$ ipython --no-banner

In [1]: import numpy as np

In [2]: import numpy.linalg as la

In [3]: np.set_printoptions(precision=2, suppress=True, linewidth=120, sign=" ")

In [4]: rd = lambda a: np.round(a, 2) + 0

In [5]: mat = np.load("block3.npy")

In [6]: mat
Out[6]: 
array([[-2, -1,  0,  1,  2,  3,  4,  5,  6],
       [ 7,  8,  9, 10, 11, 12, 13, 14, 15],
       [16, 17, 18, 19, 20, 21, 22, 23, 24],
       [25, 26, 27, 28, 29, 30, 31, 32, 33],
       [34, 35, 36, 37, 38, 39, 40, 41, 42],
       [43, 44, 45, 46, 47, 48, 49, 50, 51],
       [52, 53, 54, 55, 56, 57, 58, 59, 60],
       [61, 62, 63, 64, 65, 66, 67, 68, 69]])

In [7]: rd(np.trace(la.pinv(mat) @ mat))
Out[7]: np.float64(2.0)

In [8]: la.cond(mat) > 100
Out[8]: np.True_

In [9]: rd(la.norm(mat, 2) / la.norm(mat))
Out[9]: np.float64(1.0)

In [10]: [round(float(x), 2) for x in la.svd(mat, compute_uv=False)[:3]]
Out[10]: [334.32, 11.47, 0.0]

In [11]: Uu, sv, Vt = la.svd(mat, full_matrices=False)

In [12]: rd(np.abs(Vt[0]))
Out[12]: array([ 0.3 ,  0.31,  0.32,  0.33,  0.33,  0.34,  0.35,  0.35,  0.36])

In [13]: rd(np.sqrt((sv ** 2).sum())), rd(la.norm(mat))
Out[13]: (np.float64(334.51), np.float64(334.51))

In [14]: rk = la.matrix_rank(mat)

In [15]: rk
Out[15]: np.int64(2)

In [16]: ns = la.svd(mat)[2][rk:].T

In [17]: [int(la.matrix_rank(mat[:, :j + 1])) for j in range(9)]
Out[17]: [1, 2, 2, 2, 2, 2, 2, 2, 2]

In [18]: np.allclose(mat @ ns, 0)
Out[18]: True

In [19]: [int(la.matrix_rank(mat[:i])) for i in range(1, len(mat) + 1)]
Out[19]: [1, 2, 2, 2, 2, 2, 2, 2]

In [20]: rng = np.random.default_rng(3235)

In [21]: z = rng.integers(0, 2, 3)

In [22]: data = (z[:, None] == z) * 2 + np.eye(3)

In [23]: data
Out[23]: 
array([[ 3.,  0.,  2.],
       [ 0.,  3.,  0.],
       [ 2.,  0.,  3.]])

In [24]: evals, evecs = la.eigh(data)

In [25]: np.abs(evecs[:, -1]).round(6).argmax()
Out[25]: np.int64(0)

In [26]: rd(evecs.T @ data @ evecs)
Out[26]: 
array([[ 1.,  0.,  0.],
       [ 0.,  3.,  0.],
       [ 0.,  0.,  5.]])

In [27]: rd(la.svd(data, compute_uv=False))
Out[27]: array([ 5.,  3.,  1.])

In [28]: rd(evecs @ np.diag(evals) @ evecs.T)
Out[28]: 
array([[ 3.,  0.,  2.],
       [ 0.,  3.,  0.],
       [ 2.,  0.,  3.]])

In [29]: Y = data + rng.integers(-2, 3, (3, 2)) @ rng.integers(-2, 3, (2, 3))

In [30]: Y
Out[30]: 
array([[ 7.,  1.,  5.],
       [ 2.,  4.,  1.],
       [ 2.,  1.,  2.]])

In [31]: np.abs(Y - data).sum(axis=1)
Out[31]: array([ 8.,  4.,  2.])

In [32]: rd(la.svd(Y - data, compute_uv=False))
Out[32]: array([ 5.63,  1.51,  0.  ])

In [33]: vec = np.ones(3)

In [34]: for _ in range(5):
    ...:     vec = data @ vec
    ...:     vec /= la.norm(vec)
    ...:     print(round(vec @ data @ vec, 2))
    ...: 
4.69
4.88
4.95
4.98
4.99

In [35]: rd(vec)
Out[35]: array([ 0.71,  0.05,  0.71])

In [36]: rd(la.eigvalsh(data)[-1])
Out[36]: np.float64(5.0)

In [37]: vec = np.array([1, 0, 2])

In [38]: h1 = np.maximum(data @ vec, 0)

In [39]: np.flatnonzero(h1 > 1e-9)
Out[39]: array([ 0,  2])

In [40]: data.T @ h1
Out[40]: array([ 37.,   0.,  38.])

In [41]: data * (h1 > 1e-9)[:, None]
Out[41]: 
array([[ 3.,  0.,  2.],
       [ 0.,  0.,  0.],
       [ 2.,  0.,  3.]])

In [42]: np.maximum(data @ vec, 0) - np.maximum(-data @ vec, 0)
Out[42]: array([ 7.,  0.,  8.])

In [43]: h1
Out[43]: array([ 7.,  0.,  8.])

In [44]: u = np.array([1, 4, 4, 1, 5])

In [45]: r1 = np.array([-2, -6, -7, 2])

In [46]: J = np.outer(u, r1)

In [47]: J
Out[47]: 
array([[ -2,  -6,  -7,   2],
       [ -8, -24, -28,   8],
       [ -8, -24, -28,   8],
       [ -2,  -6,  -7,   2],
       [-10, -30, -35,  10]])

In [48]: # null space of dimension 3

In [49]: Y = J + rng.integers(-2, 3, (5, 1)) @ rng.integers(-2, 3, (1, 4))

In [50]: Y
Out[50]: 
array([[ -4,  -8,  -5,   0],
       [-10, -26, -26,   6],
       [ -6, -22, -30,  10],
       [ -6, -10,  -3,  -2],
       [-10, -30, -35,  10]])

In [51]: rd(la.svd(Y - J, compute_uv=False))
Out[51]: array([ 10.58,   0.  ,   0.  ,   0.  ])

In [52]: la.matrix_rank(Y - J, tol=1e-8)
Out[52]: np.int64(1)

In [53]: arr = np.array([[6.0, 1.0, 1.0, 1.0],
    ...:     [1.0, 6.0, 1.0, 1.0],
    ...:     [1.0, 1.0, 6.0, 1.0],
    ...:     [1.0, 1.0, 1.0, 6.0]])

In [54]: arr
Out[54]: 
array([[ 6.,  1.,  1.,  1.],
       [ 1.,  6.,  1.,  1.],
       [ 1.,  1.,  6.,  1.],
       [ 1.,  1.,  1.,  6.]])

In [55]: Uu, sv, Vt = la.svd(mat)

In [56]: np.argmax(sv[:-1] / (sv[1:] + 1e-6)) + 1
Out[56]: np.int64(2)

In [57]: Y = Uu[:, :2] @ np.diag(sv[:2]) @ Vt[:2]

In [58]: rd(np.abs(mat - Y).max())
Out[58]: np.float64(0.0)

In [59]: la.matrix_rank(mat, rtol=0.05)
Out[59]: np.int64(1)

In [60]: E = np.load("out9.npy")

In [61]: E
Out[61]: 
array([[ -4.04,   3.07,  -0.04,  -5.97,   0.63],
       [ -4.27,   5.62,   7.32,  -2.82,  -4.34],
       [  0.61,  -3.43,  -5.77,   4.16,  -1.14],
       [ -3.19,  -5.14,  -1.59,   0.27,   1.52],
       [  2.9 ,   5.51,   1.09,   2.11,  -6.31],
       [ -0.28,  -0.15,   0.58,   5.6 ,   3.64],
       [  0.41,  -3.26,  -3.78,  -0.56, -10.58],
       [ -1.88,   2.91,  -3.49,   5.48,   5.5 ],
       [  2.26,  -0.6 ,  -6.41,   0.61,   0.72],
       [  8.59,   3.31,  -7.97,   1.54,  -4.77],
       [ -2.91,   1.1 ,   1.2 ,  -0.7 ,  -5.09],
       [ -4.14,   0.37,   2.13,   2.16,  -0.97],
       [  7.14,  -2.12,  14.09,   1.79,   3.14],
       [  2.74,   2.1 ,   3.38,  -1.67,  -6.15],
       [ 10.48,  -4.33,   3.84,  -1.32,   1.17],
       [ -2.08,  -1.3 ,  -1.35,  -2.8 ,   3.83],
       [  1.4 ,  -2.21,   0.27,  -5.26,  -2.36],
       [ -4.35,   7.68,   0.12,   5.13,   0.78],
       [  4.11,  -3.94,  -7.01,  -3.58,  -1.38],
       [ -0.41,  -2.28,  -1.93,   1.28,  -2.59]])

In [62]: d = la.norm(E[:, None] - E[None], axis=-1)

In [63]: np.flatnonzero(d[19] < d.mean() / 2)
Out[63]: array([  2,   3,  19])

In [64]: d[19].round(6).argsort(kind="stable")[:4]
Out[64]: array([ 19,   2,   3,  10])

In [65]: (d + 1e9 * np.eye(20)).round(6).argmin(axis=1)
Out[65]: array([ 15,  10,   8,  15,  13,   7,  19,   5,   2,   8,  11,  10,  14,   4,  16,   3,  19,   7,   8,   2])

In [66]: d.mean(axis=1).argmax()
Out[66]: np.int64(12)

In [67]: gram = np.cov(E, rowvar=False)

In [68]: np.argsort(-E.std(axis=0).round(6), kind="stable")
Out[68]: array([ 2,  0,  4,  1,  3])

In [69]: gram.shape
Out[69]: (5, 5)

In [70]: rd(E.std(axis=0))
Out[70]: array([ 4.27,  3.57,  5.03,  3.3 ,  3.98])

In [71]: rd(np.polyfit(E[:, 3], E[:, 1], 1))
Out[71]: array([ 0.22,  0.09])

In [72]: feats = np.load("w.npy")

In [73]: feats
Out[73]: 
array([[ 5,  6,  0,  0,  0,  0],
       [-1,  9,  0,  0,  0,  0],
       [-1,  8,  0,  0,  0,  0],
       [ 0,  0,  5,  6,  0,  0],
       [ 0,  0, -1,  9,  0,  0],
       [ 0,  0, -1,  8,  0,  0],
       [ 0,  0,  0,  0,  5,  6],
       [ 0,  0,  0,  0, -1,  9],
       [ 0,  0,  0,  0, -1,  8]])

In [74]: Y = feats / np.sqrt((feats ** 2).mean(axis=1, keepdims=True))

In [75]: rd(la.norm(Y, axis=1))
Out[75]: array([ 2.45,  2.45,  2.45,  2.45,  2.45,  2.45,  2.45,  2.45,  2.45])

In [76]: Y = np.c_[feats[:, :2] @ np.array([[-5, -3], [-8, -1]]), np.array([-2, -1, -3, 1, 0, -2, 2, -3, 1])]

In [77]: Y
Out[77]: 
array([[-73, -21,  -2],
       [-67,  -6,  -1],
       [-59,  -5,  -3],
       [  0,   0,   1],
       [  0,   0,   0],
       [  0,   0,  -2],
       [  0,   0,   2],
       [  0,   0,  -3],
       [  0,   0,   1]])

In [78]: la.matrix_rank(Y)
Out[78]: np.int64(3)

In [79]: rd(la.norm(Y - feats @ la.lstsq(feats, Y)[0], axis=0))
Out[79]: array([ 0.  ,  0.  ,  3.52])

In [80]: la.matrix_rank(np.c_[feats, Y])
Out[80]: np.int64(7)

In [81]: rd(la.norm(la.qr(feats)[0].T @ Y, axis=0) ** 2 / ((Y ** 2).sum(axis=0) + 1e-12))
Out[81]: array([ 1.  ,  1.  ,  0.62])

In [82]: hat = Y @ la.solve(Y.T @ Y, Y.T)

In [83]: la.matrix_rank(np.eye(9) - hat)
Out[83]: np.int64(6)

In [84]: rd(la.eigvalsh(hat))
Out[84]: array([ 0.,  0.,  0.,  0.,  0.,  0.,  1.,  1.,  1.])

In [85]: rd(hat)
Out[85]: 
array([[ 1.  ,  0.01, -0.01,  0.  ,  0.  ,  0.  ,  0.  ,  0.  ,  0.  ],
       [ 0.01,  0.6 ,  0.44,  0.05,  0.  , -0.1 ,  0.1 , -0.15,  0.05],
       [-0.01,  0.44,  0.51, -0.05,  0.  ,  0.11, -0.11,  0.16, -0.05],
       [ 0.  ,  0.05, -0.05,  0.05,  0.  , -0.09,  0.09, -0.14,  0.05],
       [ 0.  ,  0.  ,  0.  ,  0.  ,  0.  ,  0.  ,  0.  ,  0.  ,  0.  ],
       [ 0.  , -0.1 ,  0.11, -0.09,  0.  ,  0.19, -0.19,  0.28, -0.09],
       [ 0.  ,  0.1 , -0.11,  0.09,  0.  , -0.19,  0.19, -0.28,  0.09],
       [ 0.  , -0.15,  0.16, -0.14,  0.  ,  0.28, -0.28,  0.42, -0.14],
       [ 0.  ,  0.05, -0.05,  0.05,  0.  , -0.09,  0.09, -0.14,  0.05]])
